$ python -q
>>> import numpy as np
>>> from numpy import linalg as LA
>>> np.set_printoptions(precision=1, suppress=True, linewidth=140)
>>> def rnd(a):
...     return np.round(a, 1) + 0
... 
>>> K = np.load("layer4.npy")
>>> K
array([[0., 6.],
       [6., 0.]])
>>> evals, evecs = LA.eig(K)
>>> rnd(K @ evecs[:, 0] - evals[0] * evecs[:, 0])
array([0., 0.])
>>> rnd(np.sort(LA.eigvals(K @ K)))
array([36., 36.])
>>> rnd(np.sort(LA.eigvals(K.T)))
array([-6.,  6.])
>>> rnd(evals)
array([ 6., -6.])
>>> arr = np.loadtxt("sample3.csv", delimiter=",")
>>> arr
array([[2., 1.],
       [3., 0.],
       [2., 3.],
       [2., 1.]])
>>> proj = arr @ LA.solve(arr.T @ arr, arr.T)
>>> rnd(np.trace(proj))
np.float64(2.0)
>>> np.allclose(proj @ proj, proj)
True
>>> rnd(np.diag(proj))
array([0.2, 0.8, 0.9, 0.2])
>>> rnd(proj @ arr[:, 1])
array([1., 0., 3., 1.])
>>> def softmax(z):
...     e = np.exp(z - z.max(axis=-1, keepdims=True))
...     return e / e.sum(axis=-1, keepdims=True)
... 
>>> rnd(softmax(arr[2] + -2))
array([0.3, 0.7])
>>> rnd(softmax(arr).sum(axis=1))
array([1., 1., 1., 1.])
>>> rnd(softmax(arr[2]))
array([0.3, 0.7])
>>> scores = arr @ arr.T / np.sqrt(2)
>>> rnd(softmax(scores)[2] @ arr)
array([2. , 2.9])
>>> vec = np.array([1, 4])
>>> y = arr @ vec
>>> rnd(LA.lstsq(arr, y)[0])
array([1., 4.])
>>> try:
...     LA.solve(arr, y)
... except LA.LinAlgError as e:
...     print("failed:", e)
... 
failed: Last 2 dimensions of the array must be square
>>> rnd(LA.pinv(arr) @ arr)
array([[1., 0.],
       [0., 1.]])
>>> rng = np.random.default_rng(24)
>>> y = y + 0.3 * rng.normal(size=4)
>>> rnd(y)
array([ 6.4,  3.1, 13.7,  5.9])
>>> c, *_ = LA.lstsq(arr, y)
>>> [round(float(LA.norm(LA.solve(arr.T @ arr + lam * np.eye(2), arr.T @ y))), 2) for lam in (0, 1, 10, 100)]
[4.01, 3.63, 2.33, 0.64]
>>> rnd(arr.T @ (y - arr @ c))
array([0., 0.])
>>> c.round()
array([1., 4.])
>>> out = np.c_[arr[:, :1] @ np.array([[1]]), np.array([0, -4, 4, -4])]
>>> out
array([[ 2.,  0.],
       [ 3., -4.],
       [ 2.,  4.],
       [ 2., -4.]])
>>> rnd(LA.norm(LA.qr(arr)[0].T @ out, axis=0) ** 2 / ((out ** 2).sum(axis=0) + 1e-12))
array([1. , 0.8])
>>> rnd(LA.norm(out - arr @ LA.lstsq(arr, out)[0], axis=0))
array([0. , 3.3])
>>> M = np.load("a.npy")
>>> M
array([[ 4,  4,  4,  4],
       [ 4,  8,  8,  8],
       [ 4,  8, 12, 12],
       [ 4,  8, 12, 16]])
>>> np.trace(M)
np.int64(40)
>>> rnd(LA.det(M))
np.float64(256.0)
>>> (M - M.T) / 2
array([[0., 0., 0., 0.],
       [0., 0., 0., 0.],
       [0., 0., 0., 0.],
       [0., 0., 0., 0.]])
>>> (M + M.T) / 2
array([[ 4.,  4.,  4.,  4.],
       [ 4.,  8.,  8.,  8.],
       [ 4.,  8., 12., 12.],
       [ 4.,  8., 12., 16.]])
>>> np.allclose(M, M.T)
True
>>> rnd(np.abs(LA.eigvals(M)).max())
np.float64(33.2)
>>> rnd(np.sort(np.abs(LA.eigvals(M))))
array([ 1.1,  1.7,  4. , 33.2])
>>> np.allclose(M @ M.T, M.T @ M)
True
>>> evals, evecs = LA.eigh(M)
>>> vec = np.array([2, 1, 1, -1])
>>> rnd(evecs * np.maximum(evals, 0) @ evecs.T)
array([[ 4.,  4.,  4.,  4.],
       [ 4.,  8.,  8.,  8.],
       [ 4.,  8., 12., 12.],
       [ 4.,  8., 12., 16.]])
>>> (np.sign(evecs[:, -1].round(6)) == np.sign(evecs[0, -1].round(6))).astype(int)
array([1, 1, 1, 1])
>>> vec @ M @ vec
np.int64(44)
>>> np.abs(M).sum(axis=1).max(), rnd(np.abs(evals).max())
(np.int64(40), np.float64(33.2))
>>> W = np.array([[0, -5, -1, 2, 5, -2],
...     [4, 3, 1, 4, -2, -4],
...     [2, -1, -4, -4, 3, 0],
...     [-1, -4, -4, 5, -2, 0]])
>>> c = np.array([2, 1, 2, 2, 2, 0])
>>> H = np.maximum(M @ W + c, 0)
>>> LA.matrix_rank(H)
np.int64(3)
>>> (H > 0).astype(int)
array([[1, 0, 0, 1, 1, 0],
       [1, 0, 0, 1, 1, 0],
       [1, 0, 0, 1, 1, 0],
       [1, 0, 0, 1, 1, 0]])
>>> Z = np.array([[-4, 4, -2],
...     [3, -6, -6],
...     [-9, 7, -6],
...     [-3, 7, 0],
...     [1, -6, -1],
...     [-7, 4, 5]])
>>> (H @ Z).round(6).argmax(axis=1)
array([1, 1, 1, 1])
>>> W @ Z
array([[  7,  -1,  21],
       [ -2,  29, -50],
       [ 40, -60,  23],
       [ 11,  39,  52]])
>>> vec = np.array([2, 2, 0, 1])
>>> y = M @ vec
>>> c, lr = np.zeros(4), 1 / LA.norm(M, 2) ** 2
>>> for i in range(25):
...     c -= lr * M.T @ (M @ c - y)
...     if i % 5 == 0: print(i, round(LA.norm(M @ c - y), 1))
... 
0 7.2
5 6.7
10 6.3
15 5.9
20 5.6
>>> rnd(c)
array([0.8, 1.1, 1.1, 1. ])
>>> rnd(LA.cond(M))
np.float64(29.3)
>>> q, evecs = LA.qr(M[:, :3])[0], LA.qr(M[:, 3:])[0]
>>> s = LA.svd(q.T @ evecs, compute_uv=False)
>>> rnd(LA.norm(q @ q.T - evecs @ evecs.T, 2))
np.float64(1.0)
>>> rnd(s)
array([1.])
>>> rnd(np.degrees(np.arccos(s.clip(0, 1))))
array([7.4])
>>> (s > 0.9).sum()
np.int64(1)
>>> W0 = np.array([[-2, 2, 2],
...     [0, 3, 0],
...     [1, 2, -2],
...     [-1, 3, -4],
...     [0, 4, -4],
...     [0, 3, -2],
...     [-2, 1, -2],
...     [-1, 3, -1],
...     [-2, 5, 0],
...     [-4, 3, -1],
...     [-6, 3, -3],
...     [-8, 2, -2]])
>>> cen = W0 - W0.mean(axis=0)
>>> evecs = LA.svd(cen)[2][:1]
>>> out = cen - cen @ evecs.T @ evecs
>>> rnd(LA.norm(out) / LA.norm(cen))
np.float64(0.6)
>>> rnd(out.std(axis=0))
array([0.1, 1. , 1.7])
>>> rnd((cen @ evecs.T).std(axis=0))
array([2.6])
>>> rnd(np.diag(evecs.T @ evecs))
array([1., 0., 0.])
>>> out = W0 + rng.integers(-2, 3, (12, 1)) @ rng.integers(-2, 3, (1, 3))
>>> out
array([[ -2,   2,   2],
       [  0,   3,   0],
       [  1,   2,  -2],
       [ -1,   3,  -4],
       [  0,   4,  -4],
       [ -2,   5,   0],
       [ -1,   0,  -3],
       [  1,   1,  -3],
       [ -3,   6,   1],
       [ -5,   4,   0],
       [ -6,   3,  -3],
       [-10,   4,   0]])
>>> rnd(LA.svd(out - W0, compute_uv=False))
array([6.7, 0. , 0. ])
>>> LA.matrix_rank(out - W0, tol=1e-8)
np.int64(1)
>>> out - W0
array([[ 0,  0,  0],
       [ 0,  0,  0],
       [ 0,  0,  0],
       [ 0,  0,  0],
       [ 0,  0,  0],
       [-2,  2,  2],
       [ 1, -1, -1],
       [ 2, -2, -2],
       [-1,  1,  1],
       [-1,  1,  1],
       [ 0,  0,  0],
       [-2,  2,  2]])
